% ipython --no-banner

In [1]: import numpy as np

In [2]: np.set_printoptions(precision=2, suppress=True, linewidth=140, legacy="1.25")

In [3]: def tidy(a):
   ...:     return np.round(a, 2) + 0
   ...: 

In [4]: feats = np.load("layer3.npy")

In [5]: print(feats)
[[ 5.  0.  0.  0.]
 [ 0.  6.  3.  3.]
 [ 0.  3. 14.  9.]
 [ 0.  3.  9. 14.]]

In [6]: print(np.einsum("ii->", feats))
39.0

In [7]: print(tidy(np.linalg.det(feats[::-1])))
3000.0

In [8]: print(tidy(np.linalg.det(2 * feats)), tidy(np.linalg.det(feats)))
48000.0 3000.0

In [9]: arr = np.loadtxt("data.csv", delimiter=",")

In [10]: print(arr)
[[6. 5. 0. 5.]
 [5. 6. 0. 5.]
 [0. 0. 6. 0.]
 [5. 5. 0. 6.]]

In [11]: # symmetric, so the eigenvalues are real

In [12]: print(np.kron(np.eye(2, dtype=int), arr))
[[6. 5. 0. 5. 0. 0. 0. 0.]
 [5. 6. 0. 5. 0. 0. 0. 0.]
 [0. 0. 6. 0. 0. 0. 0. 0.]
 [5. 5. 0. 6. 0. 0. 0. 0.]
 [0. 0. 0. 0. 6. 5. 0. 5.]
 [0. 0. 0. 0. 5. 6. 0. 5.]
 [0. 0. 0. 0. 0. 0. 6. 0.]
 [0. 0. 0. 0. 5. 5. 0. 6.]]

In [13]: x = np.ones(4)

In [14]: for _ in range(3):
    ...:     x = arr @ x
    ...:     x /= np.linalg.norm(x)
    ...:     print(round(x @ arr @ x, 2))
    ...: 
15.55
15.93
15.99

In [15]: print(tidy(x))
[0.58 0.58 0.03 0.58]

In [16]: print(tidy(np.linalg.eigvalsh(arr)[-1]))
16.0

In [17]: Lm = np.linalg.cholesky(arr)

In [18]: print(tidy(arr / np.sqrt(np.outer(np.diag(arr), np.diag(arr)))))
[[1.   0.83 0.   0.83]
 [0.83 1.   0.   0.83]
 [0.   0.   1.   0.  ]
 [0.83 0.83 0.   1.  ]]

In [19]: print(tidy(np.diag(Lm) ** 2))
[6.   1.83 6.   1.45]

In [20]: print(tidy(Lm))
[[2.45 0.   0.   0.  ]
 [2.04 1.35 0.   0.  ]
 [0.   0.   2.45 0.  ]
 [2.04 0.62 0.   1.21]]
